$ python3 -q
>>> import numpy as np
>>> import numpy.linalg as la
>>> np.set_printoptions(precision=2, suppress=True, linewidth=140)
>>> rnd = lambda a: np.round(a, 2) + 0
>>> A = np.loadtxt("data.csv", delimiter=",")
>>> print(A)
[[0. 0. 0. 0. 0. 0. 0. 0. 0. 0. 0. 0. 0.]
 [0. 0. 0. 0. 0. 0. 0. 0. 0. 0. 0. 0. 0.]
 [0. 0. 0. 1. 1. 1. 0. 0. 0. 0. 0. 0. 0.]
 [0. 0. 1. 0. 1. 0. 1. 0. 0. 1. 1. 0. 0.]
 [0. 0. 1. 1. 0. 0. 0. 0. 0. 0. 0. 0. 0.]
 [0. 0. 1. 0. 0. 0. 0. 1. 0. 1. 0. 1. 0.]
 [0. 0. 0. 1. 0. 0. 0. 0. 0. 0. 0. 0. 0.]
 [0. 0. 0. 0. 0. 1. 0. 0. 0. 0. 0. 0. 0.]
 [0. 0. 0. 0. 0. 0. 0. 0. 0. 0. 0. 0. 0.]
 [0. 0. 0. 1. 0. 1. 0. 0. 0. 0. 0. 0. 0.]
 [0. 0. 0. 1. 0. 0. 0. 0. 0. 0. 0. 1. 1.]
 [0. 0. 0. 0. 0. 1. 0. 0. 0. 0. 1. 0. 0.]
 [0. 0. 0. 0. 0. 0. 0. 0. 0. 0. 1. 0. 0.]]
>>> left, sig, Vt = la.svd(A, full_matrices=False)
>>> np.abs(left[:, 0]).round(6).argmax()
np.int64(3)
>>> rnd(sig / sig[0])
array([1.  , 0.83, 0.71, 0.5 , 0.45, 0.36, 0.21, 0.16, 0.  , 0.  , 0.  , 0.  , 0.  ])
>>> print(rnd(np.abs(Vt[0])))
[0.   0.   0.42 0.53 0.33 0.38 0.18 0.13 0.   0.31 0.3  0.23 0.1 ]
>>> print(left.shape, sig.shape, Vt.shape)
(13, 13) (13,) (13, 13)
>>> (sig > 1e-8).sum()
np.int64(8)
>>> rank = la.matrix_rank(A)
>>> print(rank)
8
>>> N = la.svd(A)[2][rank:].T
>>> [int(la.matrix_rank(A[:i])) for i in range(1, len(A) + 1)]
[0, 0, 1, 2, 3, 4, 5, 6, 6, 6, 7, 8, 8]
>>> la.matrix_rank(A.T @ A), la.matrix_rank(A @ A.T)
(np.int64(8), np.int64(8))
>>> W0 = np.load("x.npy")
>>> W0
array([[ 1,  1,  1,  1, -1, -1, -1, -1],
       [ 1, -1, -1,  1,  1, -1, -1,  1],
       [ 1, -1,  1, -1,  1, -1,  1, -1],
       [ 1,  1,  1,  1,  1,  1,  1,  1],
       [ 1,  1, -1, -1, -1, -1,  1,  1],
       [ 1,  1, -1, -1,  1,  1, -1, -1],
       [ 1, -1,  1, -1, -1,  1, -1,  1],
       [ 1, -1, -1,  1, -1,  1,  1, -1]])
>>> print(np.allclose(W0, W0.T))
False
>>> print(rnd(np.abs(la.eigvals(W0)).max()))
2.83
>>> la.matrix_power(W0, 2)
array([[ 0,  0,  4,  4,  4, -4,  0,  0],
       [ 0,  4,  0,  4, -4,  0,  4,  0],
       [ 0,  0,  4, -4, -4, -4,  0,  0],
       [ 8,  0,  0,  0,  0,  0,  0,  0],
       [ 0, -4,  0,  4, -4,  0, -4,  0],
       [ 0,  4, -4,  0,  0, -4, -4,  0],
       [ 0,  0,  0,  0,  0,  0,  0, -8],
       [ 0,  4,  4,  0,  0,  4, -4,  0]])
>>> assert W0 == W0.T
Traceback (most recent call last):
  File "<python-input-22>", line 1, in <module>
    assert W0 == W0.T
           ^^^^^^^^^^
ValueError: The truth value of an array with more than one element is ambiguous. Use a.any() or a.all()
>>> W0 @ W0
array([[ 0,  0,  4,  4,  4, -4,  0,  0],
       [ 0,  4,  0,  4, -4,  0,  4,  0],
       [ 0,  0,  4, -4, -4, -4,  0,  0],
       [ 8,  0,  0,  0,  0,  0,  0,  0],
       [ 0, -4,  0,  4, -4,  0, -4,  0],
       [ 0,  4, -4,  0,  0, -4, -4,  0],
       [ 0,  0,  0,  0,  0,  0,  0, -8],
       [ 0,  4,  4,  0,  0,  4, -4,  0]])
>>> G = W0.T @ W0
>>> print(np.trace(G), (W0 ** 2).sum())
64 64
>>> f = np.array([1, -1, 3, 1, 1, -1, 2, 1])
>>> Y = W0 + np.outer(f, np.eye(8)[4])
>>> print(rnd(la.det(Y) / la.det(W0)), rnd(1 + la.solve(W0, f)[4]))
0.63 0.62
>>> m1 = np.loadtxt("w.csv", delimiter=",")
>>> m1
array([[0., 0., 0., 0., 0., 0., 0., 0., 2., 0., 0., 1.],
       [0., 2., 0., 2., 1., 0., 0., 2., 0., 0., 0., 0.],
       [0., 1., 2., 0., 1., 0., 0., 0., 0., 0., 0., 0.],
       [0., 1., 0., 1., 1., 0., 1., 1., 0., 0., 0., 0.],
       [0., 1., 2., 2., 1., 0., 0., 1., 0., 0., 0., 0.],
       [1., 0., 0., 0., 0., 0., 0., 0., 1., 1., 2., 0.],
       [0., 0., 0., 0., 1., 0., 1., 2., 0., 0., 0., 0.],
       [0., 0., 1., 1., 1., 0., 1., 0., 0., 0., 0., 0.],
       [0., 0., 0., 0., 0., 2., 0., 0., 0., 0., 0., 1.],
       [2., 0., 0., 0., 0., 0., 0., 0., 1., 0., 0., 2.],
       [0., 0., 0., 0., 0., 1., 0., 0., 2., 2., 1., 2.],
       [1., 0., 0., 0., 0., 0., 0., 0., 2., 1., 2., 2.]])
>>> # 2 blocks once reordered
>>> vec = np.array([1, 2, 0, 0, 2, 0, 2, 0, 2, 2, 1, 2])
>>> y = m1 @ vec
>>> y
array([ 6.,  6.,  4.,  6.,  4.,  7.,  4.,  4.,  2.,  8., 13., 13.])
>>> rnd(la.solve(m1, m1[:, 0]))
array([1., 0., 0., 0., 0., 0., 0., 0., 0., 0., 0., 0.])
>>> def softmax(z):
...     e = np.exp(z - z.max(axis=-1, keepdims=True))
...     return e / e.sum(axis=-1, keepdims=True)
... 
>>> rnd(softmax(m1[3] + -3))
array([0.05, 0.13, 0.05, 0.13, 0.13, 0.05, 0.13, 0.13, 0.05, 0.05, 0.05, 0.05])
>>> rnd(softmax(m1).sum(axis=1))
array([1., 1., 1., 1., 1., 1., 1., 1., 1., 1., 1., 1.])
>>> scores = m1 @ m1.T / np.sqrt(12)
>>> softmax(scores).round(6).argmax(axis=1)
array([10,  1,  2,  1,  4, 11,  6,  4,  8,  9, 10, 11])
>>> rnd(softmax(scores)[3] @ m1)
array([0.14, 0.86, 0.49, 1.03, 0.8 , 0.1 , 0.33, 1.02, 0.27, 0.14, 0.17, 0.27])
>>> m1 @ m1
array([[ 1.,  0.,  0.,  0.,  0.,  4.,  0.,  0.,  2.,  1.,  2.,  4.],
       [ 0.,  7.,  4., 10.,  7.,  0.,  4.,  7.,  0.,  0.,  0.,  0.],
       [ 0.,  5.,  6.,  4.,  4.,  0.,  0.,  3.,  0.,  0.,  0.,  0.],
       [ 0.,  4.,  3.,  6.,  5.,  0.,  3.,  6.,  0.,  0.,  0.,  0.],
       [ 0.,  7.,  7.,  7.,  7.,  0.,  3.,  5.,  0.,  0.,  0.,  0.],
       [ 2.,  0.,  0.,  0.,  0.,  4.,  0.,  0.,  7.,  4.,  2.,  8.],
       [ 0.,  1.,  4.,  4.,  4.,  0.,  3.,  3.,  0.,  0.,  0.,  0.],
       [ 0.,  3.,  4.,  3.,  4.,  0.,  2.,  4.,  0.,  0.,  0.,  0.],
       [ 3.,  0.,  0.,  0.,  0.,  0.,  0.,  0.,  4.,  3.,  6.,  2.],
       [ 2.,  0.,  0.,  0.,  0.,  2.,  0.,  0.,  8.,  2.,  4.,  7.],
       [ 7.,  0.,  0.,  0.,  0.,  5.,  0.,  0.,  9.,  5.,  7., 12.],
       [ 4.,  0.,  0.,  0.,  0.,  6.,  0.,  0., 11.,  6.,  6., 13.]])
>>> np.flatnonzero(la.matrix_power((m1 != 0) + (m1.T != 0) + np.eye(12), 12)[0])
array([ 0,  5,  8,  9, 10, 11])
>>> rnd(la.det(m1))
np.float64(-180.0)
>>> (m1 != 0).astype(int)
array([[0, 0, 0, 0, 0, 0, 0, 0, 1, 0, 0, 1],
       [0, 1, 0, 1, 1, 0, 0, 1, 0, 0, 0, 0],
       [0, 1, 1, 0, 1, 0, 0, 0, 0, 0, 0, 0],
       [0, 1, 0, 1, 1, 0, 1, 1, 0, 0, 0, 0],
       [0, 1, 1, 1, 1, 0, 0, 1, 0, 0, 0, 0],
       [1, 0, 0, 0, 0, 0, 0, 0, 1, 1, 1, 0],
       [0, 0, 0, 0, 1, 0, 1, 1, 0, 0, 0, 0],
       [0, 0, 1, 1, 1, 0, 1, 0, 0, 0, 0, 0],
       [0, 0, 0, 0, 0, 1, 0, 0, 0, 0, 0, 1],
       [1, 0, 0, 0, 0, 0, 0, 0, 1, 0, 0, 1],
       [0, 0, 0, 0, 0, 1, 0, 0, 1, 1, 1, 1],
       [1, 0, 0, 0, 0, 0, 0, 0, 1, 1, 1, 1]])
>>> rnd(np.sort(la.eigvals(m1).real))
array([-1.74, -1.74, -0.75, -0.75, -0.28,  0.1 ,  0.1 ,  0.72,  1.74,  1.74,  5.29,  5.57])
>>> (la.matrix_power((m1 != 0) + (m1.T != 0) + np.eye(12), 12) > 0).astype(int)
array([[1, 0, 0, 0, 0, 1, 0, 0, 1, 1, 1, 1],
       [0, 1, 1, 1, 1, 0, 1, 1, 0, 0, 0, 0],
       [0, 1, 1, 1, 1, 0, 1, 1, 0, 0, 0, 0],
       [0, 1, 1, 1, 1, 0, 1, 1, 0, 0, 0, 0],
       [0, 1, 1, 1, 1, 0, 1, 1, 0, 0, 0, 0],
       [1, 0, 0, 0, 0, 1, 0, 0, 1, 1, 1, 1],
       [0, 1, 1, 1, 1, 0, 1, 1, 0, 0, 0, 0],
       [0, 1, 1, 1, 1, 0, 1, 1, 0, 0, 0, 0],
       [1, 0, 0, 0, 0, 1, 0, 0, 1, 1, 1, 1],
       [1, 0, 0, 0, 0, 1, 0, 0, 1, 1, 1, 1],
       [1, 0, 0, 0, 0, 1, 0, 0, 1, 1, 1, 1],
       [1, 0, 0, 0, 0, 1, 0, 0, 1, 1, 1, 1]])
>>> f, r1 = m1[9], m1[1]
>>> f @ r1
np.float64(0.0)
>>> p = (f @ r1) / (f @ f) * f
>>> rnd(la.norm(f + r1) ** 2 + la.norm(f - r1) ** 2)
np.float64(44.0)
>>> np.outer(f, r1)
array([[0., 4., 0., 4., 2., 0., 0., 4., 0., 0., 0., 0.],
       [0., 0., 0., 0., 0., 0., 0., 0., 0., 0., 0., 0.],
       [0., 0., 0., 0., 0., 0., 0., 0., 0., 0., 0., 0.],
       [0., 0., 0., 0., 0., 0., 0., 0., 0., 0., 0., 0.],
       [0., 0., 0., 0., 0., 0., 0., 0., 0., 0., 0., 0.],
       [0., 0., 0., 0., 0., 0., 0., 0., 0., 0., 0., 0.],
       [0., 0., 0., 0., 0., 0., 0., 0., 0., 0., 0., 0.],
       [0., 0., 0., 0., 0., 0., 0., 0., 0., 0., 0., 0.],
       [0., 2., 0., 2., 1., 0., 0., 2., 0., 0., 0., 0.],
       [0., 0., 0., 0., 0., 0., 0., 0., 0., 0., 0., 0.],
       [0., 0., 0., 0., 0., 0., 0., 0., 0., 0., 0., 0.],
       [0., 4., 0., 4., 2., 0., 0., 4., 0., 0., 0., 0.]])
